$ python3 -q
>>> import numpy as np
>>> np.set_printoptions(suppress=True, linewidth=160)
>>> tidy = lambda a: np.round(a, 2) + 0
>>> E = np.loadtxt("case5.csv", delimiter=",")
>>> E
array([[  2.07,  -2.55,  -3.24,  -0.19,   0.16,   2.45,   1.97,  -2.59],
       [ -7.54,   9.96,   9.54,   0.29,   0.17,  -7.38,  -5.72,   7.79],
       [ -1.72,   2.42,   2.53,   0.38,  -0.32,  -1.55,  -1.44,   1.89],
       [-10.63,  13.24,  13.23,   0.26,   0.08, -10.68,  -7.59,  10.76],
       [  0.4 ,  -0.78,   0.12,   0.04,   0.11,   0.36,   0.08,  -0.09],
       [ -0.46,   1.81,   0.83,  -0.06,  -0.33,  -1.76,  -0.63,   1.05],
       [ -5.42,   6.97,   6.6 ,  -0.23,  -0.29,  -5.83,  -4.23,   5.25],
       [  1.36,  -2.26,  -2.33,   0.48,  -0.34,   1.65,   1.39,  -1.46],
       [  5.96,  -7.66,  -7.38,  -0.17,  -0.1 ,   5.94,   4.91,  -5.28],
       [  0.1 ,   0.34,   0.51,  -0.14,   0.16,  -0.33,  -0.09,  -0.44],
       [  3.73,  -4.48,  -4.37,   0.46,   0.63,   3.54,   2.48,  -4.01],
       [ -3.25,   3.71,   4.15,   0.19,   0.3 ,  -3.5 ,  -2.98,   3.34],
       [  4.6 ,  -5.21,  -5.16,   0.03,   0.31,   4.18,   3.44,  -4.57],
       [  0.85,  -0.93,  -0.34,  -0.35,  -0.07,   0.47,   0.62,  -0.45]])
>>> G = E.T @ E
>>> tidy(np.linalg.svd(E, compute_uv=False) ** 2)
array([1956.78,    2.19,    2.07,    1.26,    0.88,    0.79,    0.51,    0.28])
>>> tidy(np.trace(G)), tidy((E ** 2).sum())
(np.float64(1964.77), np.float64(1964.77))
>>> np.allclose(G, G.T)
True
>>> tidy(np.linalg.eigvalsh(G)[::-1])
array([1956.78,    2.19,    2.07,    1.26,    0.88,    0.79,    0.51,    0.28])
>>> (E @ E.T).shape
(14, 14)
>>> tidy(np.diag(G))
array([290.58, 465.07, 450.42,   1.04,   1.11, 294.74, 167.87, 293.94])
>>> P = E @ np.linalg.solve(E.T @ E, E.T)
>>> tidy(P @ E[:, 1])
array([-2.55,  9.96,  2.42, 13.24, -0.78,  1.81,  6.97, -2.26, -7.66,  0.34, -4.48,  3.71, -5.21, -0.93])
>>> tidy(np.diag(P))
array([0.46, 0.67, 0.64, 0.87, 0.29, 0.89, 0.4 , 0.73, 0.6 , 0.5 , 0.62, 0.6 , 0.37, 0.37])
>>> tidy(np.linalg.eigvalsh(P))
array([0., 0., 0., 0., 0., 0., 1., 1., 1., 1., 1., 1., 1., 1.])
>>> tidy(np.trace(P))
np.float64(8.0)
>>> np.linalg.cond(E) > 100
np.False_
>>> np.linalg.matrix_rank(E, rtol=0.1)
np.int64(1)
>>> [round(float(x), 2) for x in np.linalg.svd(E, compute_uv=False)[:3]]
[44.24, 1.48, 1.44]
>>> tidy(np.abs(np.linalg.svd(E)[2][-1]))
array([0.42, 0.27, 0.26, 0.25, 0.22, 0.38, 0.49, 0.43])
>>> tidy(np.linalg.norm(E, 2) / np.linalg.norm(E))
np.float64(1.0)
>>> round(np.log10(np.linalg.cond(E)))
2
>>> np.argsort(-np.linalg.norm(E, axis=0).round(6), kind="stable")[:3]
array([1, 2, 5])
>>> x0 = np.array([-3, 2, -2, -2, 1, 2, -2, 3])
>>> target = E @ x0
>>> tidy(np.linalg.solve(E.T @ E, E.T @ target))
array([-3.,  2., -2., -2.,  1.,  2., -2.,  3.])
>>> rng = np.random.default_rng(12803)
>>> target = target + 0.3 * rng.normal(size=14)
>>> tidy(target)
array([-11.4 ,  43.45,   9.04,  57.6 ,  -2.21,   4.28,  29.46,  -8.71, -32.18,  -2.35, -21.73,  17.34, -26.07,  -4.87])
>>> beta, *_ = np.linalg.lstsq(E, target)
>>> tidy(beta)
array([-2.84,  2.07, -2.12, -1.71,  0.87,  2.13, -2.01,  3.34])
>>> [round(float(np.linalg.norm(np.linalg.solve(E.T @ E + lam * np.eye(8), E.T @ target))), 2) for lam in (0, 1, 10, 100)]
[6.35, 3.39, 2.19, 2.03]
>>> tidy(np.linalg.norm(target - E @ beta))
np.float64(0.95)
>>> m1 = np.load("sample13.npy")
>>> m1
array([[-58.95,  60.65,  60.05,   0.52, -18.47,  99.61],
       [-59.46,  60.44,  59.88,   0.58, -18.51, 100.16],
       [-60.65,  60.53,  59.72,  -0.58, -19.53,  98.55],
       [-60.22,  61.52,  59.88,  -1.26, -19.22, 100.88],
       [-58.94,  59.19,  60.4 ,   0.27, -20.46,  98.28],
       [-59.46,  59.55,  58.52,  -0.76, -20.45,  99.75],
       [-61.16,  61.82,  60.56,   0.26, -19.86, 101.2 ],
       [-60.27,  60.49,  62.38,   0.18, -22.63,  99.28],
       [-59.48,  60.89,  59.59,   0.14, -20.37, 101.26],
       [-59.1 ,  60.52,  60.23,  -0.53, -20.39,  99.41],
       [-59.65,  60.06,  61.01,  -1.09, -20.75, 101.69],
       [-61.06,  60.02,  60.49,   1.54, -20.35, 100.45],
       [-59.97,  58.63,  60.05,   1.58, -19.16,  99.84],
       [-61.18,  58.87,  59.48,  -0.43, -19.06, 100.99],
       [-59.38,  59.67,  59.8 ,   0.36, -21.1 , 100.26],
       [-59.31,  62.62,  58.49,   0.42, -20.13, 100.3 ],
       [-59.61,  58.79,  60.02,   0.  , -20.39, 100.05],
       [-60.56,  58.87,  58.72,   1.9 , -20.14,  98.79],
       [-61.22,  60.42,  61.62,   0.36, -20.28,  98.08],
       [-60.91,  60.44,  58.69,   0.99, -19.56,  99.49],
       [-59.37,  58.84,  58.58,  -1.34, -19.83, 100.13],
       [-59.42,  58.24,  60.95,  -0.65, -20.41, 100.32],
       [-60.79,  60.02,  58.73,  -1.76, -21.87,  99.29],
       [-58.93,  59.73,  58.35,   0.77, -19.42, 102.26]])
>>> G = np.cov(m1, rowvar=False)
>>> tidy(np.median(m1, axis=0))
array([-59.63,  60.04,  59.88,   0.22, -20.21, 100.09])
>>> tidy(np.polyfit(m1[:, 4], m1[:, 5], 1))
array([  0.21, 104.31])
>>> tidy(np.corrcoef(m1.T))
array([[ 1.  , -0.11, -0.17, -0.1 ,  0.08,  0.18],
       [-0.11,  1.  ,  0.03, -0.04,  0.04,  0.13],
       [-0.17,  0.03,  1.  ,  0.02, -0.32, -0.17],
       [-0.1 , -0.04,  0.02,  1.  ,  0.25, -0.11],
       [ 0.08,  0.04, -0.32,  0.25,  1.  ,  0.19],
       [ 0.18,  0.13, -0.17, -0.11,  0.19,  1.  ]])
>>> tidy(G)
array([[ 0.63, -0.09, -0.14, -0.08,  0.06,  0.15],
       [-0.09,  1.15,  0.03, -0.04,  0.04,  0.15],
       [-0.14,  0.03,  1.09,  0.02, -0.32, -0.19],
       [-0.08, -0.04,  0.02,  0.9 ,  0.22, -0.11],
       [ 0.06,  0.04, -0.32,  0.22,  0.9 ,  0.19],
       [ 0.15,  0.15, -0.19, -0.11,  0.19,  1.1 ]])
>>> np.argsort(-m1.std(axis=0).round(6), kind="stable")
array([1, 5, 2, 4, 3, 0])
>>> np.argwhere(np.triu(np.abs(np.corrcoef(m1.T)) > 0.8, 1))
array([], shape=(0, 2), dtype=int64)
>>> tidy(np.linalg.eigvalsh(G)[::-1])
array([1.57, 1.23, 1.08, 0.83, 0.54, 0.52])
>>> other = np.c_[m1[:, :5] @ np.array([[0, 2, 0, 1, 1],
...     [0, 2, 1, 1, 2],
...     [1, 0, 1, 2, 1],
...     [1, 0, 1, 2, 0],
...     [0, 1, 2, 2, 2]]), np.array([5, 8, 4, 1, 8, 4, 6, 0, 3, 2, 3, 2, 3, 0, 5, 9, 7, 3, 9, 9, 7, 9, 8, 4])]
>>> tidy(other)
array([[ 60.57, -15.07,  84.28,  85.9 ,  85.46,   5.  ],
       [ 60.46, -16.55,  83.88,  84.88,  84.28,   8.  ],
       [ 59.14, -19.77,  80.61,  79.1 ,  81.07,   4.  ],
       [ 58.62, -16.62,  81.7 ,  80.1 ,  84.26,   1.  ],
       [ 60.67, -19.96,  78.94,  80.67,  78.92,   8.  ],
       [ 57.76, -20.27,  76.41,  74.71,  77.26,   4.  ],
       [ 60.82, -18.54,  82.92,  82.58,  83.32,   6.  ],
       [ 62.56, -22.19,  77.79,  80.08,  77.83,   0.  ],
       [ 59.73, -17.55,  79.88,  80.13,  81.15,   3.  ],
       [ 59.7 , -17.55,  79.44,  80.04,  81.39,   2.  ],
       [ 59.92, -19.93,  78.48,  78.75,  79.98,   3.  ],
       [ 62.03, -22.43,  81.35,  82.32,  78.77,   2.  ],
       [ 61.63, -21.84,  81.94,  83.6 ,  79.02,   3.  ],
       [ 59.05, -23.68,  79.8 ,  77.67,  77.92,   0.  ],
       [ 60.16, -20.52,  77.63,  78.41,  77.56,   5.  ],
       [ 58.91, -13.51,  81.27,  80.87,  84.16,   9.  ],
       [ 60.02, -22.03,  78.03,  78.44,  77.21,   7.  ],
       [ 60.62, -23.52,  79.21,  79.27,  75.62,   3.  ],
       [ 61.98, -21.88,  81.84,  82.6 ,  80.68,   9.  ],
       [ 59.68, -20.5 ,  81.  ,  79.77,  79.54,   9.  ],
       [ 57.24, -20.89,  76.42,  74.29,  77.23,   7.  ],
       [ 60.3 , -22.77,  77.72,  78.6 ,  77.19,   9.  ],
       [ 56.97, -23.41,  73.25,  69.43,  74.24,   8.  ],
       [ 59.12, -17.82,  80.01,  80.2 ,  80.04,   4.  ]])
>>> np.linalg.matrix_rank(other)
np.int64(6)
>>> tidy(np.linalg.norm(other - m1 @ np.linalg.lstsq(m1, other)[0], axis=0))
array([ 0.  ,  0.  ,  0.  ,  0.  ,  0.  , 14.04])
>>> tidy(np.linalg.norm(np.linalg.qr(m1)[0].T @ other, axis=0) ** 2 / ((other ** 2).sum(axis=0) + 1e-12))
array([1.  , 1.  , 1.  , 1.  , 1.  , 0.75])
